% python3 -q
>>> import numpy as np
>>> from numpy import linalg as LA
>>> np.set_printoptions(precision=2, suppress=True, linewidth=200)
>>> tidy = lambda a: np.round(a, 2) + 0
>>> K = np.loadtxt("data.csv", delimiter=",")
>>> print(tidy(K))
[[-0.66  1.01  1.99 -1.76 -0.71]
 [-0.03  0.19  0.81 -2.86 -0.32]
 [-0.35  0.34  0.04  2.96  0.03]
 [ 0.99 -1.39 -2.33  0.12  0.8 ]
 [ 0.01  0.13  0.73 -2.89 -0.29]
 [-0.47  0.5   0.31  2.9  -0.06]
 [-0.48  0.79  1.69 -2.22 -0.61]
 [ 0.19 -0.11  0.33 -2.97 -0.16]
 [ 1.02 -1.36 -2.05 -1.2   0.68]
 [ 0.02  0.12  0.71 -2.9  -0.29]
 [ 0.38 -0.38 -0.1  -2.95 -0.01]
 [ 1.04 -1.4  -2.15 -0.92  0.72]
 [-0.48  0.79  1.7  -2.21 -0.61]
 [ 0.14 -0.04  0.45 -2.96 -0.2 ]
 [ 0.89 -1.13 -1.5  -2.11  0.48]
 [ 0.73 -1.1  -2.09  1.52  0.74]
 [-0.9   1.3   2.29 -0.78 -0.8 ]
 [ 0.1  -0.29 -0.97  2.8   0.37]
 [-0.43  0.73  1.61 -2.31 -0.59]
 [-0.42  0.71  1.59 -2.34 -0.58]
 [ 0.32 -0.58 -1.4   2.52  0.52]
 [-0.79  0.97  1.18  2.43 -0.37]
 [ 0.1   0.01  0.54 -2.94 -0.23]
 [ 1.04 -1.42 -2.24 -0.58  0.76]
 [ 0.79 -1.17 -2.17  1.32  0.76]]
>>> print(tidy(LA.norm(K, 2) / LA.norm(K)))
0.81
>>> print([round(float(x), 2) for x in LA.svd(K, compute_uv=False)[:3]])
[12.18, 8.75, 0.0]
>>> print(LA.cond(K) > 100)
True
>>> print(np.argsort(-LA.norm(K, axis=0).round(6), kind="stable")[:3])
[3 2 1]
>>> print(LA.matrix_rank(K, rtol=0.1))
2
>>> vec = np.array([-1, 2, 3, 2, 3])
>>> h = np.maximum(K @ vec, 0)
>>> print(tidy(K * (h > 1e-9)[:, None]))
[[-0.66  1.01  1.99 -1.76 -0.71]
 [ 0.    0.    0.    0.    0.  ]
 [-0.35  0.34  0.04  2.96  0.03]
 [ 0.    0.    0.    0.    0.  ]
 [ 0.    0.    0.    0.    0.  ]
 [-0.47  0.5   0.31  2.9  -0.06]
 [-0.48  0.79  1.69 -2.22 -0.61]
 [ 0.    0.    0.    0.    0.  ]
 [ 0.    0.    0.    0.    0.  ]
 [ 0.    0.    0.    0.    0.  ]
 [ 0.    0.    0.    0.    0.  ]
 [ 0.    0.    0.    0.    0.  ]
 [-0.48  0.79  1.7  -2.21 -0.61]
 [ 0.    0.    0.    0.    0.  ]
 [ 0.    0.    0.    0.    0.  ]
 [ 0.    0.    0.    0.    0.  ]
 [-0.9   1.3   2.29 -0.78 -0.8 ]
 [ 0.1  -0.29 -0.97  2.8   0.37]
 [-0.43  0.73  1.61 -2.31 -0.59]
 [-0.42  0.71  1.59 -2.34 -0.58]
 [ 0.32 -0.58 -1.4   2.52  0.52]
 [-0.79  0.97  1.18  2.43 -0.37]
 [ 0.    0.    0.    0.    0.  ]
 [ 0.    0.    0.    0.    0.  ]
 [ 0.    0.    0.    0.    0.  ]]
>>> print(tidy(h))
[ 3.    0.    7.15  0.    0.    8.01  0.84  0.    0.    0.    0.    0.    0.89  0.    0.    0.    6.44  3.15  0.33  0.19  0.93 10.03  0.    0.    0.  ]
>>> print(tidy(K.T @ h))
[-22.41  27.86  34.69  64.66 -10.89]
>>> print(np.flatnonzero(h > 1e-9))
[ 0  2  5  6 12 16 17 18 19 20 21]
>>> print(tidy(np.maximum(K @ (3 * vec), 0)))
[ 9.    0.   21.46  0.    0.   24.04  2.53  0.    0.    0.    0.    0.    2.68  0.    0.    0.   19.33  9.44  1.    0.56  2.8  30.08  0.    0.    0.  ]
>>> print(tidy(LA.norm(K[23], 1)), tidy(LA.norm(K[23], np.inf)))
6.03 2.24
>>> print(tidy(K[23] @ K[3]))
8.74
>>> print(tidy(LA.norm(K, axis=1)))
[3. 3. 3. 3. 3. 3. 3. 3. 3. 3. 3. 3. 3. 3. 3. 3. 3. 3. 3. 3. 3. 3. 3. 3. 3.]
>>> print(tidy(LA.norm(K, 2)))
12.18
>>> print(tidy(LA.norm(K, "nuc")))
20.93
>>> dist = LA.norm(K[:, None] - K[None], axis=-1)
>>> print(dist.shape)
(25, 25)
>>> theta = np.radians(36)
>>> r_ = np.eye(5)
>>> r_[1, 1] = r_[4, 4] = np.cos(theta)
>>> r_[1, 4], r_[4, 1] = -np.sin(theta), np.sin(theta)
>>> print(tidy(r_))
[[ 1.    0.    0.    0.    0.  ]
 [ 0.    0.81  0.    0.   -0.59]
 [ 0.    0.    1.    0.    0.  ]
 [ 0.    0.    0.    1.    0.  ]
 [ 0.    0.59  0.    0.    0.81]]
>>> other = K @ r_.T
>>> print(np.allclose(K @ K.T, other @ other.T))
True
>>> print(tidy(np.abs(other - K).max(axis=0)))
[0.   0.22 0.   0.   0.98]
>>> A = np.loadtxt("sample5.csv", delimiter=",")
>>> print(A)
[[ -9.  -9.   0.   9. -18.  18. -18.  18. -18.]
 [ -9.  -9.   0.   9. -18.  18. -18.  18. -18.]
 [  1.   1.   0.  -1.   2.  -2.   2.  -2.   2.]
 [ -6.  -6.   0.   6. -12.  12. -12.  12. -12.]
 [  8.   8.   0.  -8.  16. -16.  16. -16.  16.]
 [  9.   9.   0.  -9.  18. -18.  18. -18.  18.]
 [ -9.  -9.   0.   9. -18.  18. -18.  18. -18.]
 [ -3.  -3.   0.   3.  -6.   6.  -6.   6.  -6.]]
>>> print(tidy(LA.norm(A, 2) / LA.norm(A)))
1.0
>>> print(LA.matrix_rank(A, rtol=0.1))
1
>>> print([round(float(x), 2) for x in LA.svd(A, compute_uv=False)[:3]])
[99.91, 0.0, 0.0]
>>> C2 = A.T @ A
>>> print(tidy(LA.svd(A, compute_uv=False) ** 2))
[9982.    0.    0.    0.    0.    0.    0.    0.]
>>> print(C2)
[[  434.   434.     0.  -434.   868.  -868.   868.  -868.   868.]
 [  434.   434.     0.  -434.   868.  -868.   868.  -868.   868.]
 [    0.     0.     0.     0.     0.     0.     0.     0.     0.]
 [ -434.  -434.     0.   434.  -868.   868.  -868.   868.  -868.]
 [  868.   868.     0.  -868.  1736. -1736.  1736. -1736.  1736.]
 [ -868.  -868.     0.   868. -1736.  1736. -1736.  1736. -1736.]
 [  868.   868.     0.  -868.  1736. -1736.  1736. -1736.  1736.]
 [ -868.  -868.     0.   868. -1736.  1736. -1736.  1736. -1736.]
 [  868.   868.     0.  -868.  1736. -1736.  1736. -1736.  1736.]]
>>> data = np.loadtxt("dump.csv", delimiter=",")
>>> print(tidy(data))
[[0.33 0.   0.33 0.   0.   0.   0.33 0.   0.  ]
 [0.25 0.25 0.25 0.   0.   0.   0.   0.25 0.  ]
 [0.   0.2  0.4  0.   0.2  0.   0.   0.   0.2 ]
 [0.25 0.   0.25 0.25 0.   0.25 0.   0.   0.  ]
 [0.33 0.33 0.   0.   0.33 0.   0.   0.   0.  ]
 [0.25 0.   0.   0.   0.25 0.25 0.   0.   0.25]
 [0.   0.   0.33 0.   0.   0.33 0.33 0.   0.  ]
 [0.25 0.   0.25 0.   0.   0.   0.   0.5  0.  ]
 [0.25 0.   0.   0.25 0.   0.   0.25 0.   0.25]]
>>> Uu, sigma, VT = LA.svd(data, full_matrices=False)
>>> print(tidy(Uu.T @ Uu))
[[1. 0. 0. 0. 0. 0. 0. 0. 0.]
 [0. 1. 0. 0. 0. 0. 0. 0. 0.]
 [0. 0. 1. 0. 0. 0. 0. 0. 0.]
 [0. 0. 0. 1. 0. 0. 0. 0. 0.]
 [0. 0. 0. 0. 1. 0. 0. 0. 0.]
 [0. 0. 0. 0. 0. 1. 0. 0. 0.]
 [0. 0. 0. 0. 0. 0. 1. 0. 0.]
 [0. 0. 0. 0. 0. 0. 0. 1. 0.]
 [0. 0. 0. 0. 0. 0. 0. 0. 1.]]
>>> print(tidy(Uu.T @ data @ VT.T))
[[1.12 0.   0.   0.   0.   0.   0.   0.   0.  ]
 [0.   0.63 0.   0.   0.   0.   0.   0.   0.  ]
 [0.   0.   0.6  0.   0.   0.   0.   0.   0.  ]
 [0.   0.   0.   0.49 0.   0.   0.   0.   0.  ]
 [0.   0.   0.   0.   0.4  0.   0.   0.   0.  ]
 [0.   0.   0.   0.   0.   0.33 0.   0.   0.  ]
 [0.   0.   0.   0.   0.   0.   0.3  0.   0.  ]
 [0.   0.   0.   0.   0.   0.   0.   0.19 0.  ]
 [0.   0.   0.   0.   0.   0.   0.   0.   0.11]]
>>> print(Uu.shape, sigma.shape, VT.shape)
(9, 9) (9,) (9, 9)
>>> print(tidy(sigma))
[1.12 0.63 0.6  0.49 0.4  0.33 0.3  0.19 0.11]
>>> print(tidy(np.sqrt((sigma ** 2).sum())), tidy(LA.norm(data)))
1.63 1.63
>>> print(np.allclose(Uu * sigma @ VT, data))
True
>>> print(tidy(VT @ VT.T))
[[1. 0. 0. 0. 0. 0. 0. 0. 0.]
 [0. 1. 0. 0. 0. 0. 0. 0. 0.]
 [0. 0. 1. 0. 0. 0. 0. 0. 0.]
 [0. 0. 0. 1. 0. 0. 0. 0. 0.]
 [0. 0. 0. 0. 1. 0. 0. 0. 0.]
 [0. 0. 0. 0. 0. 1. 0. 0. 0.]
 [0. 0. 0. 0. 0. 0. 1. 0. 0.]
 [0. 0. 0. 0. 0. 0. 0. 1. 0.]
 [0. 0. 0. 0. 0. 0. 0. 0. 1.]]
>>> print(tidy(np.abs(VT[0])))
[0.57 0.23 0.58 0.13 0.21 0.23 0.28 0.25 0.17]
